In [1]: import numpy as np

In [2]: np.set_printoptions(precision=3, suppress=True, linewidth=140, legacy="1.25")

In [3]: tidy = lambda a: np.round(a, 3) + 0

In [4]: M2 = np.array([[3, 8, 5, 7], [1, 1, 9, 6], [4, 3, 7, 5], [8, 9, 9, 0]])

In [5]: M2[-1] = M2[0]

In [6]: A = M2 + 0.02 * np.eye(4)

In [7]: A
Out[7]: 
array([[3.02, 8.  , 5.  , 7.  ],
       [1.  , 1.02, 9.  , 6.  ],
       [4.  , 3.  , 7.02, 5.  ],
       [3.  , 8.  , 5.  , 7.02]])

In [8]: r0, v = A[1], A[0]

In [9]: r0 @ v
Out[9]: 98.18

In [10]: pr = (r0 @ v) / (r0 @ r0) * r0

In [11]: tidy((v - pr) @ r0)
Out[11]: 0.0

In [12]: tidy(pr)
Out[12]: array([0.825, 0.841, 7.423, 4.949])

In [13]: np.linalg.matrix_rank(np.outer(r0, v))
Out[13]: 1

In [14]: tidy(v - pr)
Out[14]: array([ 2.195,  7.159, -2.423,  2.051])

In [15]: (A + A.T) / 2
Out[15]: 
array([[3.02, 4.5 , 4.5 , 5.  ],
       [4.5 , 1.02, 6.  , 7.  ],
       [4.5 , 6.  , 7.02, 5.  ],
       [5.  , 7.  , 5.  , 7.02]])

In [16]: tidy(A @ A)
Out[16]: 
array([[ 58.12, 103.32, 157.2 , 143.28],
       [ 58.04,  84.04, 107.36, 100.24],
       [ 58.16,  96.12, 121.28, 116.2 ],
       [ 58.12, 103.32, 157.2 , 143.28]])

In [17]: tidy(np.linalg.det(A.T))
Out[17]: 2.304

In [18]: tidy(np.linalg.eigvals(A))
Out[18]: array([20.321+0.j   , -1.131+2.095j, -1.131-2.095j,  0.02 +0.j   ])

In [19]: np.kron(np.eye(2, dtype=int), A)
Out[19]: 
array([[3.02, 8.  , 5.  , 7.  , 0.  , 0.  , 0.  , 0.  ],
       [1.  , 1.02, 9.  , 6.  , 0.  , 0.  , 0.  , 0.  ],
       [4.  , 3.  , 7.02, 5.  , 0.  , 0.  , 0.  , 0.  ],
       [3.  , 8.  , 5.  , 7.02, 0.  , 0.  , 0.  , 0.  ],
       [0.  , 0.  , 0.  , 0.  , 3.02, 8.  , 5.  , 7.  ],
       [0.  , 0.  , 0.  , 0.  , 1.  , 1.02, 9.  , 6.  ],
       [0.  , 0.  , 0.  , 0.  , 4.  , 3.  , 7.02, 5.  ],
       [0.  , 0.  , 0.  , 0.  , 3.  , 8.  , 5.  , 7.02]])

In [20]: tidy(np.einsum("ij,ji->", A, A))
Out[20]: 406.722

In [21]: E = np.load("x.npy")

In [22]: tidy(E)
Out[22]: 
array([[ 0.097, -0.161, -0.161, -0.161, -0.097],
       [-0.161,  0.269,  0.269,  0.269,  0.161],
       [-0.161,  0.269,  0.269,  0.269,  0.161],
       [-0.161,  0.269,  0.269,  0.269,  0.161],
       [-0.097,  0.161,  0.161,  0.161,  0.097]])

In [23]: # rows 1 and 2 are equal

In [24]: T = np.stack([A, -2 * A, A[::-1]])

In [25]: tidy(T.sum(axis=0))
Out[25]: 
array([[-0.02,  0.  ,  0.  ,  0.02],
       [ 3.  ,  1.98, -1.98, -1.  ],
       [-3.  , -1.98,  1.98,  1.  ],
       [ 0.02,  0.  ,  0.  , -0.02]])

In [26]: np.linalg.matrix_rank(T)
Out[26]: array([4, 4, 4])

In [27]: (T @ A.T).shape
Out[27]: (3, 4, 4)

In [28]: T.shape
Out[28]: (3, 4, 4)

In [29]: tidy(np.einsum("bij,cij->bc", T, T))
Out[29]: 
array([[  512.722, -1025.443,   494.88 ],
       [-1025.443,  2050.886,  -989.76 ],
       [  494.88 ,  -989.76 ,   512.722]])

In [30]: x0 = np.array([1, 0, 1, 2, 0])

In [31]: tidy(E @ E @ x0)
Out[31]: array([-0.387,  0.645,  0.645,  0.645,  0.387])

In [32]: arr = np.array([[2, 2, 2, 2], [0, 0, 0, 0], [2, 2, 2, 2], [0, 0, 0, 0]])

In [33]: # column 1 repeats column 0

In [34]: x0 = np.array([3, -3, 1, 0])

In [35]: h = np.maximum(arr @ x0, 0)

In [36]: tidy(np.tanh(arr @ x0))
Out[36]: array([0.964, 0.   , 0.964, 0.   ])

In [37]: arr * (h > 1e-9)[:, None]
Out[37]: 
array([[2, 2, 2, 2],
       [0, 0, 0, 0],
       [2, 2, 2, 2],
       [0, 0, 0, 0]])

In [38]: arr.T @ h
Out[38]: array([8, 8, 8, 8])

In [39]: U, sv, vt = np.linalg.svd(arr)

In [40]: evecs = vt[:(sv > 1e-8).sum()]

In [41]: rng = np.random.default_rng(416)

In [42]: x0 = arr[0] + 3 * arr[3] + rng.integers(2) * np.eye(4)[3]

In [43]: x0
Out[43]: array([2., 2., 2., 3.])

In [44]: tidy(np.linalg.norm(x0 - evecs.T @ evecs @ x0))
Out[44]: 0.866

In [45]: np.linalg.matrix_rank(np.vstack([arr, x0]))
Out[45]: 2

In [46]: tidy(arr @ np.linalg.pinv(arr) @ arr)
Out[46]: 
array([[2., 2., 2., 2.],
       [0., 0., 0., 0.],
       [2., 2., 2., 2.],
       [0., 0., 0., 0.]])

In [47]: np.unique(arr.round(6), axis=0).shape
Out[47]: (2, 4)

In [48]: np.abs(np.diag(np.linalg.qr(arr)[1])) > 1e-9
Out[48]: array([ True, False, False, False])

In [49]: Z = np.array([[1, -1, -1], [-2, 2, -1]])

In [50]: m1 = np.repeat(Z, 17 // 2, axis=0)

In [51]: m1 = m1 + 0.05 * rng.normal(size=m1.shape)

In [52]: tidy(m1)
Out[52]: 
array([[ 0.952, -0.999, -1.023],
       [ 1.   , -0.992, -1.03 ],
       [ 0.987, -0.991, -1.048],
       [ 0.969, -0.999, -0.943],
       [ 0.985, -0.983, -0.984],
       [ 1.042, -0.994, -0.979],
       [ 0.975, -1.023, -0.931],
       [ 1.009, -1.023, -0.996],
       [-1.98 ,  2.076, -1.036],
       [-2.052,  1.996, -0.992],
       [-1.891,  1.973, -1.097],
       [-2.003,  1.928, -0.987],
       [-2.004,  2.04 , -1.055],
       [-1.97 ,  2.028, -1.002],
       [-1.956,  1.983, -1.098],
       [-2.033,  1.997, -1.043]])

In [53]: hat = m1 @ np.linalg.solve(m1.T @ m1, m1.T)

In [54]: tidy(np.trace(hat))
Out[54]: 3.0

In [55]: Z = m1[[14, 1]].astype(float)

In [56]: for _ in range(6):
    ...:     lab = np.linalg.norm(m1[:, None] - Z, axis=-1).argmin(axis=1)
    ...:     Z = np.array([m1[lab == j].mean(axis=0) for j in range(2)])
    ...: 

In [57]: lab
Out[57]: array([1, 1, 1, 1, 1, 1, 1, 1, 0, 0, 0, 0, 0, 0, 0, 0])

In [58]: tidy(Z[1] - Z[0])
Out[58]: array([ 2.976, -3.003,  0.047])

In [59]: W0 = np.loadtxt("arr.csv", delimiter=",")

In [60]: tidy(W0)
Out[60]: 
array([[ 0.871, -0.216, -0.129, -0.043, -0.216, -0.216, -0.129, -0.043, -0.216, -0.129, -0.043],
       [-0.216,  0.64 , -0.216, -0.072, -0.36 , -0.36 , -0.216, -0.072, -0.36 , -0.216, -0.072],
       [-0.129, -0.216,  0.871, -0.043, -0.216, -0.216, -0.129, -0.043, -0.216, -0.129, -0.043],
       [-0.043, -0.072, -0.043,  0.986, -0.072, -0.072, -0.043, -0.014, -0.072, -0.043, -0.014],
       [-0.216, -0.36 , -0.216, -0.072,  0.64 , -0.36 , -0.216, -0.072, -0.36 , -0.216, -0.072],
       [-0.216, -0.36 , -0.216, -0.072, -0.36 ,  0.64 , -0.216, -0.072, -0.36 , -0.216, -0.072],
       [-0.129, -0.216, -0.129, -0.043, -0.216, -0.216,  0.871, -0.043, -0.216, -0.129, -0.043],
       [-0.043, -0.072, -0.043, -0.014, -0.072, -0.072, -0.043,  0.986, -0.072, -0.043, -0.014],
       [-0.216, -0.36 , -0.216, -0.072, -0.36 , -0.36 , -0.216, -0.072,  0.64 , -0.216, -0.072],
       [-0.129, -0.216, -0.129, -0.043, -0.216, -0.216, -0.129, -0.043, -0.216,  0.871, -0.043],
       [-0.043, -0.072, -0.043, -0.014, -0.072, -0.072, -0.043, -0.014, -0.072, -0.043,  0.986]])

In [61]: # symmetric, so the eigenvalues are real

In [62]: ev, evecs = np.linalg.eigh(W0)

In [63]: tidy(np.linalg.eigvalsh(W0 + -3 * np.eye(11)))
Out[63]: array([-4., -2., -2., -2., -2., -2., -2., -2., -2., -2., -2.])

In [64]: tidy(np.linalg.eigvalsh(W0 @ W0))
Out[64]: array([1., 1., 1., 1., 1., 1., 1., 1., 1., 1., 1.])

In [65]: tidy(evecs.T @ W0 @ evecs)
Out[65]: 
array([[-1.,  0.,  0.,  0.,  0.,  0.,  0.,  0.,  0.,  0.,  0.],
       [ 0.,  1.,  0.,  0.,  0.,  0.,  0.,  0.,  0.,  0.,  0.],
       [ 0.,  0.,  1.,  0.,  0.,  0.,  0.,  0.,  0.,  0.,  0.],
       [ 0.,  0.,  0.,  1.,  0.,  0.,  0.,  0.,  0.,  0.,  0.],
       [ 0.,  0.,  0.,  0.,  1.,  0.,  0.,  0.,  0.,  0.,  0.],
       [ 0.,  0.,  0.,  0.,  0.,  1.,  0.,  0.,  0.,  0.,  0.],
       [ 0.,  0.,  0.,  0.,  0.,  0.,  1.,  0.,  0.,  0.,  0.],
       [ 0.,  0.,  0.,  0.,  0.,  0.,  0.,  1.,  0.,  0.,  0.],
       [ 0.,  0.,  0.,  0.,  0.,  0.,  0.,  0.,  1.,  0.,  0.],
       [ 0.,  0.,  0.,  0.,  0.,  0.,  0.,  0.,  0.,  1.,  0.],
       [ 0.,  0.,  0.,  0.,  0.,  0.,  0.,  0.,  0.,  0.,  1.]])

In [66]: tidy(np.linalg.svd(W0, compute_uv=False))
Out[66]: array([1., 1., 1., 1., 1., 1., 1., 1., 1., 1., 1.])

In [67]: tidy(evecs.T @ evecs)
Out[67]: 
array([[1., 0., 0., 0., 0., 0., 0., 0., 0., 0., 0.],
       [0., 1., 0., 0., 0., 0., 0., 0., 0., 0., 0.],
       [0., 0., 1., 0., 0., 0., 0., 0., 0., 0., 0.],
       [0., 0., 0., 1., 0., 0., 0., 0., 0., 0., 0.],
       [0., 0., 0., 0., 1., 0., 0., 0., 0., 0., 0.],
       [0., 0., 0., 0., 0., 1., 0., 0., 0., 0., 0.],
       [0., 0., 0., 0., 0., 0., 1., 0., 0., 0., 0.],
       [0., 0., 0., 0., 0., 0., 0., 1., 0., 0., 0.],
       [0., 0., 0., 0., 0., 0., 0., 0., 1., 0., 0.],
       [0., 0., 0., 0., 0., 0., 0., 0., 0., 1., 0.],
       [0., 0., 0., 0., 0., 0., 0., 0., 0., 0., 1.]])

In [68]: M2 = W0 + rng.integers(-2, 3, (11, 2)) @ rng.integers(-2, 3, (2, 11))

In [69]: tidy(M2)
Out[69]: 
array([[-3.129, -0.216,  1.871, -2.043,  1.784,  1.784,  1.871, -0.043,  2.784,  2.871, -4.043],
       [-2.216,  0.64 ,  1.784, -1.072, -0.36 ,  0.64 ,  1.784,  0.928,  0.64 ,  0.784, -2.072],
       [-4.129, -0.216,  0.871, -2.043,  3.784,  1.784, -0.129, -2.043,  3.784,  3.871, -4.043],
       [-0.043, -0.072, -2.043,  0.986,  1.928, -0.072, -2.043, -2.014,  0.928,  0.957, -0.014],
       [ 3.784, -0.36 ,  1.784,  1.928, -5.36 , -2.36 ,  1.784,  3.928, -5.36 , -5.216,  3.928],
       [ 3.784, -0.36 , -2.216,  1.928, -2.36 , -1.36 , -2.216, -0.072, -3.36 , -3.216,  3.928],
       [-4.129, -0.216, -4.129, -2.043,  7.784,  1.784, -3.129, -6.043,  5.784,  5.871, -4.043],
       [ 1.957, -0.072, -4.043,  0.986,  1.928, -1.072, -4.043, -2.014, -0.072, -0.043,  1.986],
       [-4.216, -0.36 , -0.216, -2.072,  3.64 ,  1.64 , -0.216, -2.072,  4.64 ,  3.784, -4.072],
       [-4.129, -0.216, -4.129, -2.043,  7.784,  1.784, -4.129, -6.043,  5.784,  6.871, -4.043],
       [-0.043, -0.072, -4.043, -0.014,  3.928, -0.072, -4.043, -4.014,  1.928,  1.957,  0.986]])

In [70]: tidy(np.linalg.svd(M2 - W0, compute_uv=False))
Out[70]: array([30.247, 14.599,  0.   ,  0.   ,  0.   ,  0.   ,  0.   ,  0.   ,  0.   ,  0.   ,  0.   ])

In [71]: tidy(M2 - W0)
Out[71]: 
array([[-4.,  0.,  2., -2.,  2.,  2.,  2.,  0.,  3.,  3., -4.],
       [-2.,  0.,  2., -1.,  0.,  1.,  2.,  1.,  1.,  1., -2.],
       [-4.,  0.,  0., -2.,  4.,  2.,  0., -2.,  4.,  4., -4.],
       [ 0.,  0., -2.,  0.,  2.,  0., -2., -2.,  1.,  1.,  0.],
       [ 4.,  0.,  2.,  2., -6., -2.,  2.,  4., -5., -5.,  4.],
       [ 4.,  0., -2.,  2., -2., -2., -2.,  0., -3., -3.,  4.],
       [-4.,  0., -4., -2.,  8.,  2., -4., -6.,  6.,  6., -4.],
       [ 2.,  0., -4.,  1.,  2., -1., -4., -3.,  0.,  0.,  2.],
       [-4.,  0.,  0., -2.,  4.,  2.,  0., -2.,  4.,  4., -4.],
       [-4.,  0., -4., -2.,  8.,  2., -4., -6.,  6.,  6., -4.],
       [ 0.,  0., -4.,  0.,  4.,  0., -4., -4.,  2.,  2.,  0.]])

In [72]: np.linalg.matrix_rank(M2 - W0, tol=1e-8)
Out[72]: 2

In [73]: feats = np.array([[1, -1, -1, 1, -1, 1, 1, -1],
    ...:     [1, 1, 1, 1, 1, 1, 1, 1],
    ...:     [1, -1, 1, -1, 1, -1, 1, -1],
    ...:     [1, -1, 1, -1, -1, 1, -1, 1],
    ...:     [1, 1, 1, 1, -1, -1, -1, -1],
    ...:     [1, -1, -1, 1, 1, -1, -1, 1],
    ...:     [1, 1, -1, -1, 1, 1, -1, -1]])

In [74]: feats - feats[0]
Out[74]: 
array([[ 0,  0,  0,  0,  0,  0,  0,  0],
       [ 0,  2,  2,  0,  2,  0,  0,  2],
       [ 0,  0,  2, -2,  2, -2,  0,  0],
       [ 0,  0,  2, -2,  0,  0, -2,  2],
       [ 0,  2,  2,  0,  0, -2, -2,  0],
       [ 0,  0,  0,  0,  2, -2, -2,  2],
       [ 0,  2,  0, -2,  2,  0, -2,  0]])

In [75]: np.unravel_index(np.abs(feats).argmax(), feats.shape)
Out[75]: (0, 0)

In [76]: np.abs(feats).max()
Out[76]: 1

In [77]: tidy(np.linalg.svd(feats, compute_uv=False))
Out[77]: array([2.828, 2.828, 2.828, 2.828, 2.828, 2.828, 2.828])

In [78]: np.diff(feats, axis=0)
Out[78]: 
array([[ 0,  2,  2,  0,  2,  0,  0,  2],
       [ 0, -2,  0, -2,  0, -2,  0, -2],
       [ 0,  0,  0,  0, -2,  2, -2,  2],
       [ 0,  2,  0,  2,  0, -2,  0, -2],
       [ 0, -2, -2,  0,  2,  0,  0,  2],
       [ 0,  2,  0, -2,  0,  2,  0, -2]])

In [79]: feats.ravel(order="F")
Out[79]: 
array([ 1,  1,  1,  1,  1,  1,  1, -1,  1, -1, -1,  1, -1,  1, -1,  1,  1,  1,  1, -1, -1,  1,  1, -1, -1,  1,  1, -1, -1,  1,  1, -1, -1,
        1,  1,  1,  1, -1,  1, -1, -1,  1,  1,  1,  1, -1, -1, -1, -1, -1,  1, -1,  1, -1,  1, -1])

In [80]: feats.reshape(2, -1)
Out[80]: 
array([[ 1, -1, -1,  1, -1,  1,  1, -1,  1,  1,  1,  1,  1,  1,  1,  1,  1, -1,  1, -1,  1, -1,  1, -1,  1, -1,  1, -1],
       [-1,  1, -1,  1,  1,  1,  1,  1, -1, -1, -1, -1,  1, -1, -1,  1,  1, -1, -1,  1,  1,  1, -1, -1,  1,  1, -1, -1]])

In [81]: T = feats.reshape(7, 2, -1)

In [82]: T.sum(axis=1)
Out[82]: 
array([[ 0,  0,  0,  0],
       [ 2,  2,  2,  2],
       [ 2, -2,  2, -2],
       [ 0,  0,  0,  0],
       [ 0,  0,  0,  0],
       [ 2, -2, -2,  2],
       [ 2,  2, -2, -2]])

In [83]: T.transpose(1, 0, 2)
Out[83]: 
array([[[ 1, -1, -1,  1],
        [ 1,  1,  1,  1],
        [ 1, -1,  1, -1],
        [ 1, -1,  1, -1],
        [ 1,  1,  1,  1],
        [ 1, -1, -1,  1],
        [ 1,  1, -1, -1]],

       [[-1,  1,  1, -1],
        [ 1,  1,  1,  1],
        [ 1, -1,  1, -1],
        [-1,  1, -1,  1],
        [-1, -1, -1, -1],
        [ 1, -1, -1,  1],
        [ 1,  1, -1, -1]]])

In [84]: np.einsum("ihd,jhd->hij", T, T).shape
Out[84]: (2, 7, 7)

In [85]: r0 = np.array([2, 0])

In [86]: np.convolve(feats[2], r0)
Out[86]: array([ 2, -2,  2, -2,  2, -2,  2, -2,  0])

In [87]: M2 = feats + rng.integers(-2, 3, (7, 1)) @ rng.integers(-2, 3, (1, 8))

In [88]: M2
Out[88]: 
array([[ 3,  1, -5, -3, -1,  5,  5, -5],
       [ 1,  1,  1,  1,  1,  1,  1,  1],
       [-1, -3,  5,  3,  1, -5, -3,  3],
       [ 1, -1,  1, -1, -1,  1, -1,  1],
       [ 0,  0,  3,  3, -1, -3, -3,  1],
       [ 2,  0, -3, -1,  1,  1,  1, -1],
       [-1, -1,  3,  3,  1, -3, -5,  3]])

In [89]: M2 - feats
Out[89]: 
array([[ 2,  2, -4, -4,  0,  4,  4, -4],
       [ 0,  0,  0,  0,  0,  0,  0,  0],
       [-2, -2,  4,  4,  0, -4, -4,  4],
       [ 0,  0,  0,  0,  0,  0,  0,  0],
       [-1, -1,  2,  2,  0, -2, -2,  2],
       [ 1,  1, -2, -2,  0,  2,  2, -2],
       [-2, -2,  4,  4,  0, -4, -4,  4]])

In [90]: np.abs(M2 - feats).sum(axis=1)
Out[90]: array([24,  0, 24,  0, 12, 12, 24])

In [91]: tidy(np.linalg.svd(M2 - feats, compute_uv=False))
Out[91]: array([17.55,  0.  ,  0.  ,  0.  ,  0.  ,  0.  ,  0.  ])
